$ python -q
>>> import numpy as np
>>> np.set_printoptions(precision=2, suppress=True, linewidth=140, floatmode="fixed")
>>> def rnd(a):
...     return np.round(a, 2) + 0
... 
>>> W0 = np.array([[-3, 1, -8, -7, 8],
...     [0, -3, -9, -9, 6],
...     [0, 0, 3, 9, 6],
...     [0, 0, 0, -6, 6],
...     [0, 0, 0, 0, 3]])
>>> W0
array([[-3,  1, -8, -7,  8],
       [ 0, -3, -9, -9,  6],
       [ 0,  0,  3,  9,  6],
       [ 0,  0,  0, -6,  6],
       [ 0,  0,  0,  0,  3]])
>>> th = np.radians(45)
>>> R = np.eye(5)
>>> R[0, 0] = R[4, 4] = np.cos(th)
>>> R[0, 4], R[4, 0] = -np.sin(th), np.sin(th)
>>> rnd(R)
array([[ 0.71,  0.00,  0.00,  0.00, -0.71],
       [ 0.00,  1.00,  0.00,  0.00,  0.00],
       [ 0.00,  0.00,  1.00,  0.00,  0.00],
       [ 0.00,  0.00,  0.00,  1.00,  0.00],
       [ 0.71,  0.00,  0.00,  0.00,  0.71]])
>>> other = W0 @ R.T
>>> rnd(np.linalg.svd(W0, compute_uv=False)), rnd(np.linalg.svd(other, compute_uv=False))
(array([21.11, 10.86,  5.03,  3.47,  0.12]), array([21.11, 10.86,  5.03,  3.47,  0.12]))
>>> rnd(np.abs(other - W0).max(axis=0))
array([4.78, 0.00, 0.00, 0.00, 4.46])
>>> np.linalg.matrix_rank(W0, rtol=0.1)
np.int64(4)
>>> rnd(np.linalg.norm(W0, 2) / np.linalg.norm(W0))
np.float64(0.86)
>>> [round(float(x), 2) for x in np.linalg.svd(W0, compute_uv=False)[:3]]
[21.11, 10.86, 5.03]
>>> rng = np.random.default_rng(13253)
>>> idx = rng.permutation(5)
>>> idx
array([3, 2, 1, 0, 4])
>>> other = W0[idx][:, idx]
>>> np.allclose(other, W0)
False
>>> np.diag(other)
array([-6,  3, -3, -3,  3])
>>> rnd(np.linalg.det(other)), rnd(np.linalg.det(W0[idx]))
(np.float64(-486.0), np.float64(-486.0))
>>> np.linalg.matrix_rank(W0 - W0[0, 0] * np.eye(5))
np.int64(4)
>>> np.prod(np.diag(W0)), rnd(np.linalg.det(W0))
(np.int64(-486), np.float64(-486.0))
>>> [int(np.linalg.matrix_rank(np.linalg.matrix_power(W0, p))) for p in range(1, 6)]
[5, 5, 5, 5, 5]
>>> m1 = np.load("layer8.npy")
>>> rnd(m1)
array([[-0.74,  0.65,  0.16],
       [-0.20,  0.01, -0.98],
       [-0.64, -0.76,  0.12]])
>>> x0 = np.array([-3, -3, 0])
>>> y = m1 @ x0
>>> c, lr = np.zeros(3), 1 / np.linalg.norm(m1, 2) ** 2
>>> for i in range(8):
...     c -= lr * m1.T @ (m1 @ c - y)
...     if i % 2 == 0: print(i, round(np.linalg.norm(m1 @ c - y), 2))
... 
0 0.0
2 0.0
4 0.0
6 0.0
>>> rnd(np.linalg.cond(m1))
np.float64(1.0)
>>> other = W0 / np.sqrt((W0 ** 2).mean(axis=1, keepdims=True))
>>> rnd(np.linalg.norm(other, axis=1))
array([2.24, 2.24, 2.24, 2.24, 2.24])
>>> rnd(other[2])
array([0.00, 0.00, 0.60, 1.79, 1.20])
>>> x0 = np.array([0, 0, 0])
>>> m1.T @ (m1 @ x0)
array([0.00, 0.00, 0.00])
>>> rnd(np.linalg.inv(m1))
array([[-0.74, -0.20, -0.64],
       [ 0.65,  0.01, -0.76],
       [ 0.16, -0.98,  0.12]])
>>> 3 - np.linalg.matrix_rank(m1 - np.eye(3), tol=1e-8)
np.int64(1)
>>> rnd(np.sort(np.abs(np.degrees(np.angle(np.linalg.eigvals(m1))))))
array([  0.00, 143.55, 143.55])
>>> x0 = np.array([0, 4, 0])
>>> y = m1 @ x0
>>> rnd(y)
array([ 2.61,  0.05, -3.03])
>>> rnd(np.linalg.solve(m1.T, m1[0]))
array([1.00, 0.00, 0.00])
>>> rnd(np.linalg.solve(m1, m1[:, 0]))
array([1.00, 0.00, 0.00])
>>> rnd(np.linalg.solve(m1, 3 * y))
array([ 0.00, 12.00,  0.00])
>>> rnd(np.linalg.eigvals(m1).sum().real)
np.float64(-0.61)
>>> rnd(np.linalg.eigvals(m1))
array([-0.80+0.59j, -0.80-0.59j,  1.00+0.00j])
>>> rnd(np.linalg.det(m1[::-1]))
np.float64(-1.0)
>>> rnd(np.linalg.det(m1.T))
np.float64(1.0)
>>> mat = np.array([[0, 2, 4, 3, 4, 0],
...     [0, 1, 5, 0, 3, 0],
...     [0, 0, 4, 3, 2, 5],
...     [0, 0, 0, 5, 3, 2],
...     [0, 0, 0, 0, 0, 5],
...     [0, 0, 0, 0, 0, 1]])
>>> x0 = np.array([0, 2, 2, 2, 1, 3])
>>> mat @ x0
array([22, 15, 31, 19, 15,  3])
>>> mat @ np.eye(6)[2]
array([4.00, 5.00, 4.00, 0.00, 0.00, 0.00])
>>> (mat * x0).sum(axis=1)
array([22, 15, 31, 19, 15,  3])
>>> (mat @ x0).argmax()
np.int64(2)
>>> np.einsum("ij,j->i", mat, x0)
array([22, 15, 31, 19, 15,  3])
>>> mat @ np.ones(6)
array([13.00,  9.00, 14.00, 10.00,  5.00,  1.00])
>>> w1 = np.array([[3, 0, 3, 1, 2],
...     [0, 1, 3, 2, 0],
...     [0, 2, 2, 1, 0],
...     [1, 0, 0, 0, 0],
...     [3, 3, 0, 2, 0],
...     [0, 2, 2, 0, 3]])
>>> c = np.array([-2, -1, 0, -3, 3])
>>> act = np.maximum(mat @ w1 + c, 0)
>>> act
array([[13, 21, 14, 13,  3],
       [ 7, 19, 13, 10,  3],
       [ 7, 23, 18,  5, 18],
       [12, 12,  4,  3,  9],
       [ 0,  9, 10,  0, 18],
       [ 0,  1,  2,  0,  6]])
>>> np.linalg.matrix_rank(act)
np.int64(5)
>>> (act > 0).astype(int)
array([[1, 1, 1, 1, 1],
       [1, 1, 1, 1, 1],
       [1, 1, 1, 1, 1],
       [1, 1, 1, 1, 1],
       [0, 1, 1, 0, 1],
       [0, 1, 1, 0, 1]])
>>> cent = np.array([[2, 0], [2, 1], [1, 2], [2, 2], [2, 1]])
>>> act @ cent
array([[114,  78],
       [ 91,  68],
       [124,  87],
       [ 76,  35],
       [ 64,  47],
       [ 16,  11]])
>>> w1 @ cent
array([[15, 10],
       [ 9, 11],
       [ 8,  8],
       [ 2,  0],
       [16,  7],
       [12,  9]])
>>> data = np.load("dump.npy")
>>> data
array([[ 1.67,  1.92,  1.42, -2.99, -2.12],
       [ 0.29, -0.29, -0.62, -1.10,  0.25],
       [-0.88,  1.83, -0.26, -1.87,  0.50],
       [-0.78, -0.13,  0.25,  0.24,  0.89]])
>>> np.einsum("ij,ji->", W0, W0)
np.int64(72)
>>> rnd(np.linalg.det(2 * W0)), rnd(np.linalg.det(W0))
(np.float64(-15552.0), np.float64(-486.0))
>>> other = data / np.linalg.norm(data, axis=1, keepdims=True)
>>> G = other @ other.T
>>> np.argwhere(np.triu(np.abs(G) > 0.95, 1))
array([], shape=(0, 2), dtype=int64)
>>> rnd(G[0])
array([ 1.00,  0.29,  0.47, -0.65])
>>> rnd(G)
array([[ 1.00,  0.29,  0.47, -0.65],
       [ 0.29,  1.00,  0.41, -0.23],
       [ 0.47,  0.41,  1.00,  0.11],
       [-0.65, -0.23,  0.11,  1.00]])
>>> other = np.array([[1, 0], [2, 0]])
>>> cent = np.kron(other, data)
>>> cent.shape
(8, 10)
>>> rnd(np.linalg.norm(cent, 2)), rnd(np.linalg.norm(other, 2) * np.linalg.norm(data, 2))
(np.float64(11.18), np.float64(11.18))
>>> other = data + rng.integers(-2, 3, (4, 3)) @ rng.integers(-2, 3, (3, 5))
>>> rnd(other)
array([[ 2.67,  2.92,  3.42, -1.99, -3.12],
       [-3.71, -4.29, -1.62, -2.10,  1.25],
       [-3.88, -1.17,  7.74,  1.13, -2.50],
       [-3.78, -3.13,  6.25,  3.24, -4.11]])
>>> np.abs(other - data).sum(axis=1)
array([ 6.00, 11.00, 20.00, 20.00])
>>> rnd(np.linalg.svd(other - data, compute_uv=False))
array([13.70,  6.28,  1.96,  0.00])
>>> feats = np.load("a.npy")
>>> feats
array([[ -6.32,  -7.35,  -9.90],
       [ -6.19,   3.13, -12.57],
       [-15.36,  -0.27,   3.21],
       [ -2.08,   2.59,  -7.62],
       [  4.22,   4.27, -14.04],
       [ -3.71,  -3.18,   9.03],
       [ -0.97,  -4.80,  -1.35],
       [  9.77,  -8.95,  -1.52],
       [ -6.75,  -7.34,   3.23],
       [ -8.82,   0.69, -11.65],
       [ 11.01,   6.15,   8.38],
       [  5.56,  -3.16,  -4.52],
       [  3.82,  10.83,  -4.36],
       [  0.77,   7.35,   8.07],
       [  4.72,   0.91,   0.79],
       [  9.50,   6.33,  -2.96],
       [ -1.09,   2.07,  -2.75],
       [ -9.59,   1.20,   0.60],
       [ 10.54,  -0.42,  -3.54],
       [  4.89,  -3.06,  10.34],
       [ -5.05,   3.32,   3.88],
       [  1.88,   0.88,  17.29],
       [  0.18,  -1.60, -11.12],
       [ -1.72,  11.27,  -0.64],
       [ -5.03,   6.01,  13.68],
       [ -5.43,  -2.37,  11.95],
       [ -5.12,   2.00,   6.02],
       [  0.29,  -2.63, -15.56],
       [  9.54,   2.29,  -6.90],
       [ 14.86,  -5.87,   1.41]])
>>> cen = feats - feats.mean(axis=0)
>>> V = np.linalg.svd(cen)[2][:2]
>>> other = cen - cen @ V.T @ V
>>> rnd((cen @ V.T).std(axis=0))
array([8.50, 7.05])
>>> rnd(np.diag(V.T @ V))
array([1.00, 0.00, 1.00])
>>> rnd(np.linalg.norm(other) / np.linalg.norm(cen))
np.float64(0.41)
>>> cen = feats - feats.mean(axis=0)
>>> left, s, Vh = np.linalg.svd(cen, full_matrices=False)
>>> np.searchsorted(np.cumsum(s ** 2) / (s ** 2).sum(), 0.9) + 1
np.int64(3)
>>> np.abs(left[:, 0]).argmax()
np.int64(21)
>>> np.linalg.matrix_rank(cen)
np.int64(3)
>>> np.abs(Vh[0]).argmax()
np.int64(2)
>>> Q, V = np.linalg.qr(m1[:, :2])[0], np.linalg.qr(m1[:, 2:])[0]
>>> s = np.linalg.svd(Q.T @ V, compute_uv=False)
>>> rnd(np.linalg.norm(Q @ Q.T - V @ V.T, 2))
np.float64(1.0)
>>> (s > 0.9).sum()
np.int64(0)
>>> X = np.array([[5, 1, 1], [0, 2, 1], [1, 1, 3]])
>>> X
array([[5, 1, 1],
       [0, 2, 1],
       [1, 1, 3]])
>>> hat = np.triu(np.array([[0, 3, 2], [0, 0, 2], [2, 0, 2]]), 1) + np.eye(3)
>>> other = hat @ X @ np.linalg.inv(hat)
>>> rnd(np.linalg.det(other))
np.float64(24.0)
>>> hat @ X - X @ hat
array([[ 2.00, -7.00, -3.00],
       [ 2.00,  2.00,  2.00],
       [ 0.00, -3.00, -4.00]])
>>> other
array([[  7.00, -12.00,  20.00],
       [  2.00,  -2.00,   7.00],
       [  1.00,  -2.00,   5.00]])
>>> np.trace(other), np.trace(X)
(np.float64(10.0), np.int64(10))
